% python3 -q
>>> import numpy as np
>>> np.set_printoptions(precision=1, suppress=True, linewidth=160, floatmode="fixed")
>>> def rd(a):
...     return np.round(a, 1) + 0
... 
>>> mat = np.array([[1, 0, 0, 0], [2, 1, 0, 0], [0, 1, 1, 0], [2, 1, 3, 1]])
>>> np.prod(np.diag(mat)), rd(np.linalg.det(mat))
(np.int64(1), np.float64(1.0))
>>> [int(np.linalg.matrix_rank(np.linalg.matrix_power(mat, p))) for p in range(1, 5)]
[4, 4, 4, 4]
>>> F = np.load("test4.npy")
>>> rd(F)
array([[0.1, 0.3, 0.1],
       [0.3, 0.8, 0.3],
       [0.1, 0.3, 0.1]])
>>> evals, V = np.linalg.eigh(F)
>>> x = np.array([-7, 6, 7])
>>> rd(np.abs(F).sum(axis=1).max()), rd(np.abs(evals).max())
(np.float64(1.4), np.float64(1.0))
>>> rd(x @ F @ x / (x @ x)), rd(evals[0]), rd(evals[-1])
(np.float64(0.2), np.float64(0.0), np.float64(1.0))
>>> rd(np.linalg.eigvalsh(F[1:, 1:]))
array([0.0, 0.9])
>>> (np.sign(V[:, -1].round(6)) == np.sign(V[0, -1].round(6))).astype(int)
array([1, 1, 1])
>>> rd(V * np.maximum(evals, 0) @ V.T)
array([[0.1, 0.3, 0.1],
       [0.3, 0.8, 0.3],
       [0.1, 0.3, 0.1]])
>>> rd(V * np.abs(evals) @ V.T)
array([[0.1, 0.3, 0.1],
       [0.3, 0.8, 0.3],
       [0.1, 0.3, 0.1]])
>>> rd(x @ F @ x)
np.float64(29.5)
>>> t3 = np.stack([mat, 2 * mat, mat[::-1]])
>>> rd(np.linalg.norm(t3, axis=(1, 2)))
array([4.8, 9.6, 4.8])
>>> rd(np.linalg.det(t3))
array([ 1.0, 16.0,  1.0])
>>> rk = np.linalg.matrix_rank(F)
>>> print(rk)
1
>>> N = np.linalg.svd(F)[2][rk:].T
>>> print(rd(F @ N))
[[0.0 0.0]
 [0.0 0.0]
 [0.0 0.0]]
>>> rd(N @ N.T)
array([[ 0.9, -0.3, -0.1],
       [-0.3,  0.2, -0.3],
       [-0.1, -0.3,  0.9]])
>>> np.allclose(F @ N, 0)
True
>>> [int(np.linalg.matrix_rank(F[:, :j + 1])) for j in range(3)]
[1, 1, 1]
>>> N.shape
(3, 2)
>>> print([int(np.linalg.matrix_rank(np.delete(F, i, axis=0))) for i in range(3)])
[1, 1, 1]
>>> K = np.array([[1, 1, 1, 1, 1, 1, 1, 1],
...     [1, -1, -1, 1, 1, -1, -1, 1],
...     [1, -1, 1, -1, 1, -1, 1, -1]])
>>> t3 = np.stack([K, 4 * K, K[::-1]])
>>> rd(np.linalg.norm(t3, axis=(1, 2)))
array([ 4.9, 19.6,  4.9])
>>> t3.sum(axis=0)
array([[ 6,  4,  6,  4,  6,  4,  6,  4],
       [ 6, -6, -6,  6,  6, -6, -6,  6],
       [ 6, -4,  6, -4,  6, -4,  6, -4]])
>>> print(np.einsum("bij,cij->bc", t3, t3))
[[ 24  96   8]
 [ 96 384  32]
 [  8  32  24]]
>>> W0 = np.array([[0.9, -0.5, 0.0],
...     [0.4, -0.3, -0.1],
...     [-0.9, 0.5, -0.4],
...     [1.2, -0.6, 0.8],
...     [-1.7, 0.8, 1.2],
...     [-2.3, 1.1, 1.6],
...     [-3.7, 1.9, 0.9],
...     [-1.1, 0.6, 0.7],
...     [-1.4, 0.7, 1.1],
...     [2.3, -1.1, 0.0],
...     [0.4, -0.2, -0.2],
...     [0.8, -0.4, -0.5],
...     [-0.9, 0.4, -0.5],
...     [-0.3, 0.1, -0.2],
...     [-2.8, 1.5, -0.2],
...     [-0.1, 0.0, -1.2]])
>>> x = np.array([0, 0, 0])
>>> h1 = np.maximum(W0 @ x, 0)
>>> np.flatnonzero(h1 > 1e-9)
array([], dtype=int64)
>>> print(np.maximum(W0 @ x, 0) - np.maximum(-W0 @ x, 0))
[0.0 0.0 0.0 0.0 0.0 0.0 0.0 0.0 0.0 0.0 0.0 0.0 0.0 0.0 0.0 0.0]
>>> W0.T @ h1
array([0.0, 0.0, 0.0])
>>> proj = W0 @ np.linalg.solve(W0.T @ W0, W0.T)
>>> rd(np.diag(proj))
array([0.1, 0.2, 0.1, 0.2, 0.2, 0.4, 0.3, 0.1, 0.1, 0.3, 0.0, 0.0, 0.2, 0.1, 0.4, 0.3])
>>> print(rd(np.trace(proj)))
3.0
>>> rd(np.linalg.eigvalsh(proj))
array([0.0, 0.0, 0.0, 0.0, 0.0, 0.0, 0.0, 0.0, 0.0, 0.0, 0.0, 0.0, 0.0, 1.0, 1.0, 1.0])
>>> cen = W0 - W0.mean(axis=0)
>>> V = np.linalg.svd(cen)[2][:2]
>>> Y = cen - cen @ V.T @ V
>>> print(rd(np.cov(cen @ V.T, rowvar=False)))
[[3.3 0.0]
 [0.0 0.5]]
>>> rd((cen @ V.T).std(axis=0))
array([1.8, 0.7])
>>> cen = W0 - W0.mean(axis=0)
>>> left, sv, Vh = np.linalg.svd(cen, full_matrices=False)
>>> rd(np.abs(Vh[-1]))
array([0.5, 0.9, 0.0])
>>> np.linalg.matrix_rank(cen)
np.int64(3)
>>> rd(cen.mean(axis=0))
array([0.0, 0.0, 0.0])
>>> rd(sv)
array([7.0, 2.6, 0.2])
>>> dist = np.linalg.norm(W0[:, None] - W0[None], axis=-1)
>>> print(dist.shape)
(16, 16)
>>> print(dist[0].round(6).argsort(kind="stable")[:4])
[ 0 11  1 10]
>>> print(dist.mean(axis=1).argmax())
6
>>> rd(np.linalg.norm(W0, axis=1))
array([1.0, 0.5, 1.1, 1.6, 2.2, 3.0, 4.3, 1.4, 1.9, 2.5, 0.5, 1.0, 1.1, 0.4, 3.2, 1.2])
>>> q, _ = np.linalg.qr(np.array([[-0.3, -0.4, -1.3],
...     [0.2, -0.3, 1.0],
...     [-0.6, 0.1, -1.0],
...     [-0.3, 1.0, 0.2]]))
>>> J = q @ q.T
>>> rd(J)
array([[ 0.5, -0.3,  0.3, -0.3],
       [-0.3,  0.9,  0.2, -0.2],
       [ 0.3,  0.2,  0.8,  0.2],
       [-0.3, -0.2,  0.2,  0.8]])
>>> J.reshape(4, 5)
Traceback (most recent call last):
  File "<python-input-63>", line 1, in <module>
    J.reshape(4, 5)
    ~~~~~~~~~^^^^^^
ValueError: cannot reshape array of size 16 into shape (4,5)
>>> rd(J.reshape(2, -1))
array([[ 0.5, -0.3,  0.3, -0.3, -0.3,  0.9,  0.2, -0.2],
       [ 0.3,  0.2,  0.8,  0.2, -0.3, -0.2,  0.2,  0.8]])
>>> t3 = J.reshape(4, 2, -1)
>>> t3.shape
(4, 2, 2)
>>> rd(np.swapaxes(t3, 1, 2)[3])
array([[-0.3,  0.2],
       [-0.2,  0.8]])
>>> rd(t3[:, 0])
array([[ 0.5, -0.3],
       [-0.3,  0.9],
       [ 0.3,  0.2],
       [-0.3, -0.2]])
>>> proj = np.triu(np.array([[4, -5, 4, -4], [9, -8, 3, 7], [0, 5, 1, -5], [-6, 9, -9, -8]]), 1) + np.eye(4)
>>> Y = proj @ J @ np.linalg.inv(proj)
>>> rd(np.linalg.det(Y))
np.float64(0.0)
>>> print(rd(proj @ J - J @ proj))
[[ 3.7 -0.4  0.4  3.7]
 [-1.2 -1.9  2.2  0.0]
 [ 1.5  2.3 -2.7  0.0]
 [ 0.0 -1.5  1.7  0.9]]
>>> np.linalg.matrix_rank(Y)
np.int64(3)
>>> rd(Y)
array([[   4.2,   17.9,  -68.8, -454.3],
       [  -1.5,   -7.0,   30.9,  203.9],
       [   1.8,   10.0,  -37.3, -253.4],
       [  -0.3,   -1.7,    6.4,   43.2]])
>>> rd(np.abs(np.linalg.eigvals(Y)).max())
np.float64(1.0)
>>> np.linalg.determinant(Y)
Traceback (most recent call last):
  File "<python-input-76>", line 1, in <module>
    np.linalg.determinant(Y)
    ^^^^^^^^^^^^^^^^^^^^^
AttributeError: module 'numpy.linalg' has no attribute 'determinant'
>>> arr = np.load("mat.npy")
>>> arr
array([[ 3, -3,  0],
       [ 0,  0,  0],
       [ 0,  0,  1]])
>>> left, sv, Vh = np.linalg.svd(arr)
>>> print(rd(sv))
[4.2 1.0 0.0]
>>> Y = left[:, :2] @ np.diag(sv[:2]) @ Vh[:2]
>>> print(np.linalg.matrix_rank(arr, rtol=0.05))
2
>>> print(rd(np.abs(arr - Y).max()))
0.0
>>> left, sv, Vh = np.linalg.svd(arr, full_matrices=False)
>>> rd(left.T @ arr @ Vh.T)
array([[4.2, 0.0, 0.0],
       [0.0, 1.0, 0.0],
       [0.0, 0.0, 0.0]])
>>> np.allclose(left * sv @ Vh, arr)
True
>>> print(rd(np.abs(Vh[0])))
[0.7 0.7 0.0]
>>> rd(np.cumsum(sv ** 2) / np.sum(sv ** 2))
array([0.9, 1.0, 1.0])
>>> (sv > 1e-8).sum()
np.int64(2)
>>> E = np.array([[1, 0, 0], [-1, 1, 0], [-2, 2, 1]])
>>> r0 = np.array([1, 0, 2])
>>> Y = E + np.outer(r0, np.eye(3)[0])
>>> rd(np.linalg.det(Y) / np.linalg.det(E)), rd(1 + np.linalg.solve(E, r0)[0])
(np.float64(2.0), np.float64(2.0))
>>> W = np.array([[-3, 3, -3], [-2, -3, -3], [2, 1, 1]])
>>> beta = np.array([3, -1, 1])
>>> hid = np.maximum(E @ W + beta, 0)
>>> rd((hid > 0).mean(axis=0))
array([0.7, 0.3, 0.7])
>>> print(hid)
[[0 2 0]
 [4 0 1]
 [7 0 2]]
>>> (hid > 0).astype(int)
array([[0, 1, 0],
       [1, 0, 1],
       [1, 0, 1]])
>>> np.linalg.matrix_rank(hid)
np.int64(3)
>>> basis = np.array([[2, 0, -1], [0, 2, -1], [1, -1, 0]])
>>> print(W @ basis)
[[-9  9  0]
 [-7 -3  5]
 [ 5  1 -3]]
>>> hid @ basis
array([[ 0,  4, -2],
       [ 9, -1, -4],
       [16, -2, -7]])
>>> (hid @ basis).round(6).argmax(axis=1)
array([1, 0, 0])
>>> rng = np.random.default_rng(9481)
>>> Y = E + rng.integers(-2, 3, (3, 1)) @ rng.integers(-2, 3, (1, 3))
>>> print(Y)
[[-3 -4  4]
 [-5 -3  4]
 [ 2  6 -3]]
>>> np.abs(Y - E).sum(axis=1)
array([12, 12, 12])
>>> np.linalg.matrix_rank(Y - E, tol=1e-8)
np.int64(1)
>>> x = np.array([2, 0, 2])
>>> target = E @ x
>>> beta, lr = np.zeros(3), 1 / np.linalg.norm(E, 2) ** 2
>>> for i in range(6):
...     beta -= lr * E.T @ (E @ beta - target)
...     if i % 2 == 0: print(i, round(np.linalg.norm(E @ beta - target), 1))
... 
0 1.6
2 1.5
4 1.4
>>> rd(beta)
array([ 1.0, -0.3,  0.1])
>>> rd(np.linalg.cond(E))
np.float64(8.3)
>>> lab = rng.permutation(3)
>>> lab
array([1, 2, 0])
>>> Y = E[lab][:, lab]
>>> np.trace(Y)
np.int64(3)
>>> rd(np.sort(np.abs(np.linalg.eigvals(Y))))
array([1.0, 1.0, 1.0])
>>> np.allclose(Y, E)
False
>>> print(rd(np.linalg.det(Y)), rd(np.linalg.det(E[lab])))
1.0 1.0
>>> Y
array([[ 1,  0, -1],
       [ 2,  1, -2],
       [ 0,  0,  1]])
>>> A = np.load("out8.npy")
>>> A
array([[-0.2,  2.4,  2.3],
       [-1.2,  2.1,  2.6],
       [-0.6,  1.2,  0.5],
       [-1.1,  3.8,  4.0],
       [-0.8,  3.2,  2.4],
       [ 0.0,  0.0, -0.2],
       [-0.8,  2.3,  0.5],
       [-0.8,  3.2,  5.2],
       [-1.3,  1.4, -1.1],
       [-1.6,  3.8,  3.9],
       [-1.1,  2.2,  2.7],
       [-0.3,  1.6,  2.1],
       [-0.3,  2.6,  1.7]])
>>> G = np.cov(A, rowvar=False)
>>> rd(np.corrcoef(A.T))
array([[ 1.0, -0.5, -0.3],
       [-0.5,  1.0,  0.8],
       [-0.3,  0.8,  1.0]])
>>> rd(A.std(axis=0))
array([0.5, 1.0, 1.7])
>>> np.median(A, axis=0)
array([-0.8,  2.3,  2.3])
>>> rd(np.linalg.eigvalsh(G)[::-1])
array([4.0, 0.4, 0.1])
>>> print(np.argwhere(np.triu(np.abs(np.corrcoef(A.T)) > 0.8, 1)))
[]
>>> rd(G)
array([[ 0.2, -0.3, -0.3],
       [-0.3,  1.2,  1.5],
       [-0.3,  1.5,  3.2]])
